$ python3 -q
>>> import numpy as np
>>> np.set_printoptions(precision=2, suppress=True, linewidth=160)
>>> data = np.load("layer8.npy")
>>> print(data)
[[ 4 10  1  1  6  5  9  7  2 10  5  4  8]
 [12 18  9  9 14 13 17 15 10 18 13 12 16]
 [11 17  8  8 13 12 16 14  9 17 12 11 15]
 [11 17  8  8 13 12 16 14  9 17 12 11 15]
 [12 18  9  9 14 13 17 15 10 18 13 12 16]
 [12 18  9  9 14 13 17 15 10 18 13 12 16]
 [11 17  8  8 13 12 16 14  9 17 12 11 15]
 [11 17  8  8 13 12 16 14  9 17 12 11 15]
 [ 8 14  5  5 10  9 13 11  6 14  9  8 12]
 [ 8 14  5  5 10  9 13 11  6 14  9  8 12]
 [ 6 12  3  3  8  7 11  9  4 12  7  6 10]
 [ 6 12  3  3  8  7 11  9  4 12  7  6 10]
 [ 4 10  1  1  6  5  9  7  2 10  5  4  8]]
>>> # column 3 repeats column 2
>>> u, r1 = data[6], data[5]
>>> print(u @ r1)
2326
>>> pr = (u @ r1) / (u @ u) * u
>>> round(float((r1 - pr) @ u), 2)
-0.0
>>> pr
array([11.83, 18.28,  8.6 ,  8.6 , 13.98, 12.9 , 17.21, 15.06,  9.68, 18.28, 12.9 , 11.83, 16.13])
>>> r1 - pr
array([ 0.17, -0.28,  0.4 ,  0.4 ,  0.02,  0.1 , -0.21, -0.06,  0.32, -0.28,  0.1 ,  0.17, -0.13])
>>> Uu, sigma, Vt = np.linalg.svd(data)
>>> print(sigma.round(2) + 0)
[146.31  10.31   0.     0.     0.     0.     0.     0.     0.     0.     0.     0.     0.  ]
>>> M2 = Uu[:, :2] @ np.diag(sigma[:2]) @ Vt[:2]
>>> print(round(np.abs(data - M2).max(), 2))
0.0
>>> np.linalg.matrix_rank(M2)
np.int64(2)
>>> print(round(float(np.linalg.norm(data - M2) / np.linalg.norm(data)), 2))
0.0
>>> print(round(float(np.linalg.norm(data - M2, 2)), 2), round(float(sigma[2]), 2))
0.0 0.0
>>> arr = 0.9 ** np.abs(np.subtract.outer(np.arange(9), np.arange(9)))
>>> arr
array([[1.  , 0.9 , 0.81, 0.73, 0.66, 0.59, 0.53, 0.48, 0.43],
       [0.9 , 1.  , 0.9 , 0.81, 0.73, 0.66, 0.59, 0.53, 0.48],
       [0.81, 0.9 , 1.  , 0.9 , 0.81, 0.73, 0.66, 0.59, 0.53],
       [0.73, 0.81, 0.9 , 1.  , 0.9 , 0.81, 0.73, 0.66, 0.59],
       [0.66, 0.73, 0.81, 0.9 , 1.  , 0.9 , 0.81, 0.73, 0.66],
       [0.59, 0.66, 0.73, 0.81, 0.9 , 1.  , 0.9 , 0.81, 0.73],
       [0.53, 0.59, 0.66, 0.73, 0.81, 0.9 , 1.  , 0.9 , 0.81],
       [0.48, 0.53, 0.59, 0.66, 0.73, 0.81, 0.9 , 1.  , 0.9 ],
       [0.43, 0.48, 0.53, 0.59, 0.66, 0.73, 0.81, 0.9 , 1.  ]])
>>> # symmetric, so the eigenvalues are real
>>> u = np.array([-2, 2, -2, 2, -2, -2, 0, 2, 0])
>>> M2 = arr + np.outer(u, np.eye(9)[6])
>>> print(np.linalg.matrix_rank(np.linalg.inv(M2) - np.linalg.inv(arr), tol=1e-8))
1
>>> u, r1 = arr[4], arr[2]
>>> round(float(u @ u), 2)
5.86
>>> pr = (u @ r1) / (u @ u) * u
>>> np.linalg.matrix_rank(np.outer(u, r1))
np.int64(1)
>>> pr
array([0.63, 0.7 , 0.77, 0.86, 0.95, 0.86, 0.77, 0.7 , 0.63])
>>> round(float((r1 - pr) @ u), 2)
-0.0
>>> r1 - pr
array([ 0.18,  0.2 ,  0.23,  0.04, -0.14, -0.13, -0.12, -0.1 , -0.09])
>>> rng = np.random.default_rng(153)
>>> lab = rng.permutation(9)
>>> lab
array([1, 2, 3, 6, 4, 5, 8, 0, 7])
>>> M2 = arr[lab][:, lab]
>>> print(np.sort(np.abs(np.linalg.eigvals(M2))))
[0.05 0.06 0.07 0.09 0.12 0.2  0.41 1.22 6.77]
>>> M2
array([[1.  , 0.9 , 0.81, 0.59, 0.73, 0.66, 0.48, 0.9 , 0.53],
       [0.9 , 1.  , 0.9 , 0.66, 0.81, 0.73, 0.53, 0.81, 0.59],
       [0.81, 0.9 , 1.  , 0.73, 0.9 , 0.81, 0.59, 0.73, 0.66],
       [0.59, 0.66, 0.73, 1.  , 0.81, 0.9 , 0.81, 0.53, 0.9 ],
       [0.73, 0.81, 0.9 , 0.81, 1.  , 0.9 , 0.66, 0.66, 0.73],
       [0.66, 0.73, 0.81, 0.9 , 0.9 , 1.  , 0.73, 0.59, 0.81],
       [0.48, 0.53, 0.59, 0.81, 0.66, 0.73, 1.  , 0.43, 0.9 ],
       [0.9 , 0.81, 0.73, 0.53, 0.66, 0.59, 0.43, 1.  , 0.48],
       [0.53, 0.59, 0.66, 0.9 , 0.73, 0.81, 0.9 , 0.48, 1.  ]])
>>> np.allclose(M2, arr)
False
>>> print(np.round(np.linalg.det(M2), 2), round(np.linalg.det(arr[lab]), 2))
0.0 0.0
>>> vec = np.ones(9)
>>> for _ in range(5):
...     vec = M2 @ vec
...     vec /= np.linalg.norm(vec)
...     print(round(vec @ M2 @ vec, 2))
... 
6.77
6.77
6.77
6.77
6.77
>>> vec
array([0.32, 0.34, 0.35, 0.34, 0.36, 0.35, 0.3 , 0.3 , 0.32])
>>> O, vecs = np.linalg.qr(arr[:, :7])[0], np.linalg.qr(arr[:, 7:])[0]
>>> sigma = np.linalg.svd(O.T @ vecs, compute_uv=False)
>>> print(sigma)
[1.   0.39]
>>> np.degrees(np.arccos(sigma.clip(0, 1)))
array([ 3.64, 66.87])
>>> A = np.diag(5 * np.array([0, 0, 1, 0])) + np.array([[5, 0, 3, 3], [5, 7, 1, 2], [6, 5, 2, 7], [7, 3, 6, 0]])
>>> A
array([[5, 0, 3, 3],
       [5, 7, 1, 2],
       [6, 5, 7, 7],
       [7, 3, 6, 0]])
>>> (A - A.T) / 2
array([[ 0. , -2.5, -1.5, -2. ],
       [ 2.5,  0. , -2. , -0.5],
       [ 1.5,  2. ,  0. ,  0.5],
       [ 2. ,  0.5, -0.5,  0. ]])
>>> A @ A
array([[ 64,  24,  54,  36],
       [ 80,  60,  41,  36],
       [146,  91, 114,  77],
       [ 86,  51,  66,  69]])
>>> np.allclose(A @ A.T, A.T @ A)
False
>>> vec = np.array([0, 2, 2, -2])
>>> target = A @ vec
>>> target
array([ 0, 12, 10, 18])
>>> np.round(np.linalg.solve(A, A[:, 1]), 2) + 0
array([0., 1., 0., 0.])
>>> np.round(np.linalg.solve(A, 2 * target), 2) + 0
array([ 0.,  4.,  4., -4.])
>>> M2 = A + rng.integers(-2, 3, (4, 1)) @ rng.integers(-2, 3, (1, 4))
>>> print(M2)
[[ 9  0 -1  7]
 [ 9  7 -3  6]
 [ 8  5  5  9]
 [ 5  3  8 -2]]
>>> print(M2 - A)
[[ 4  0 -4  4]
 [ 4  0 -4  4]
 [ 2  0 -2  2]
 [-2  0  2 -2]]
>>> np.round(np.linalg.svd(M2 - A, compute_uv=False), 2) + 0
array([10.95,  0.  ,  0.  ,  0.  ])
>>> np.abs(M2 - A).sum(axis=1)
array([12, 12,  6,  6])
>>> M = np.loadtxt("test7.csv", delimiter=",")
>>> M
array([[-0.6 ,  2.09,  1.  , -1.18, -0.3 , -1.66],
       [-2.32,  2.95,  0.53, -0.1 ,  0.67, -1.39],
       [ 3.42,  2.7 ,  4.56, -3.37,  1.28, -4.54],
       [-0.28, -2.7 , -2.5 ,  0.41, -2.89,  2.39],
       [ 0.01,  3.01,  2.36, -0.8 ,  2.21, -2.59],
       [ 1.1 , -1.81, -0.87, -1.5 , -3.5 ,  0.61],
       [ 1.42, -0.6 ,  0.41, -1.51, -1.72, -0.52],
       [ 3.99, -0.89,  2.41, -1.79,  0.54, -1.54],
       [ 1.7 , -0.88,  0.48, -1.11, -0.97, -0.3 ],
       [-0.59,  0.62, -0.22, -0.82, -1.42, -0.41],
       [ 1.1 , -1.79, -0.88, -1.49, -3.52,  0.59],
       [ 1.99, -2.67, -0.61, -0.31, -1.41,  1.17],
       [ 1.07,  1.19,  1.49, -2.28, -1.33, -1.98],
       [ 1.42,  3.91,  3.97, -2.66,  1.63, -4.43],
       [ 1.99, -1.21,  0.56, -0.71, -0.28, -0.09],
       [ 3.4 , -1.78,  1.03, -2.18, -1.99, -0.61],
       [-1.08, -2.65, -2.71,  2.7 ,  0.23,  3.3 ],
       [ 0.3 ,  2.7 ,  2.49, -0.41,  2.91, -2.4 ],
       [-3.72,  2.09, -1.13,  1.79,  1.28,  0.41],
       [-2.32,  1.51, -0.69,  0.25, -0.38, -0.11],
       [-2.28,  2.98,  0.47, -0.14,  0.71, -1.4 ],
       [-1.1 , -2.7 , -2.68,  2.68,  0.25,  3.32],
       [-1.41,  2.08,  0.82,  1.12,  2.78, -0.82],
       [ 0.31,  1.26,  1.27, -0.02,  1.77, -1.06],
       [ 3.72, -0.65,  2.3 , -2.2 , -0.18, -1.68],
       [-2.8 ,  1.2 , -0.78,  2.98,  3.41,  1.02],
       [-3.4 ,  1.78, -1.01,  2.15,  2.02,  0.6 ],
       [-4.06, -2.13, -4.8 ,  2.57, -2.73,  4.09],
       [-0.3 ,  1.78,  1.12, -0.82,  0.39, -1.51],
       [-3.41,  0.31, -2.17,  2.61,  0.89,  1.9 ],
       [ 3.98,  2.14,  4.81, -2.6 ,  2.71, -4.07],
       [-1.99, -3.33, -4.2 ,  1.93, -3.02,  4.  ],
       [ 3.39,  1.18,  3.4 , -2.99,  0.2 , -3.21],
       [-1.35,  0.61, -0.35,  1.5 ,  1.7 ,  0.48],
       [-2.81, -4.81, -5.58,  4.59, -1.01,  6.19],
       [-0.31,  1.79,  1.15, -0.8 ,  0.39, -1.51],
       [-0.63,  0.61, -0.18, -0.77, -1.38, -0.4 ],
       [-1.38,  2.08,  0.81,  1.08,  2.81, -0.78],
       [-0.62,  2.06,  0.98, -1.21, -0.29, -1.7 ],
       [-3.4 ,  1.78, -0.98,  2.22,  1.98,  0.59],
       [ 0.34,  1.22,  1.29, -0.03,  1.8 , -1.1 ],
       [-3.08, -4.49, -5.72,  4.19, -1.71,  5.98],
       [-1.13, -4.19, -3.89,  3.09, -0.93,  4.6 ],
       [ 1.67, -2.42, -0.7 , -0.69, -2.12,  0.95],
       [-3.73, -0.89, -3.5 ,  2.6 , -0.92,  3.01],
       [-0.3 ,  3.3 ,  2.29, -1.24,  1.52, -2.79],
       [-3.4 , -1.18, -3.39,  3.01, -0.22,  3.18]])
>>> np.kron(np.eye(2, dtype=int), A)
array([[5, 0, 3, 3, 0, 0, 0, 0],
       [5, 7, 1, 2, 0, 0, 0, 0],
       [6, 5, 7, 7, 0, 0, 0, 0],
       [7, 3, 6, 0, 0, 0, 0, 0],
       [0, 0, 0, 0, 5, 0, 3, 3],
       [0, 0, 0, 0, 5, 7, 1, 2],
       [0, 0, 0, 0, 6, 5, 7, 7],
       [0, 0, 0, 0, 7, 3, 6, 0]])
>>> round(float(np.linalg.det(A[::-1])), 2)
-1020.0
>>> np.einsum("ij,ji->", A, A)
np.int64(307)
>>> np.einsum("ii->", A)
np.int64(19)
>>> np.poly(A)
array([    1.,   -19.,    27.,   320., -1020.])
>>> proj = M @ np.linalg.solve(M.T @ M, M.T)
>>> np.round(np.linalg.eigvalsh(proj), 2) + 0
array([0., 0., 0., 0., 0., 0., 0., 0., 0., 0., 0., 0., 0., 0., 0., 0., 0., 0., 0., 0., 0., 0., 0., 0., 0., 0., 0., 0., 0., 0., 0., 0., 0., 0., 0., 0., 0., 0.,
       0., 0., 0., 1., 1., 1., 1., 1., 1.])
>>> print(np.diag(proj))
[0.11 0.17 0.27 0.08 0.09 0.15 0.03 0.17 0.07 0.1  0.12 0.06 0.08 0.22 0.11 0.1  0.14 0.07 0.09 0.14 0.17 0.15 0.19 0.24 0.12 0.15 0.17 0.22 0.04 0.09 0.23
 0.12 0.09 0.09 0.17 0.11 0.06 0.07 0.12 0.15 0.06 0.2  0.11 0.19 0.07 0.12 0.11]
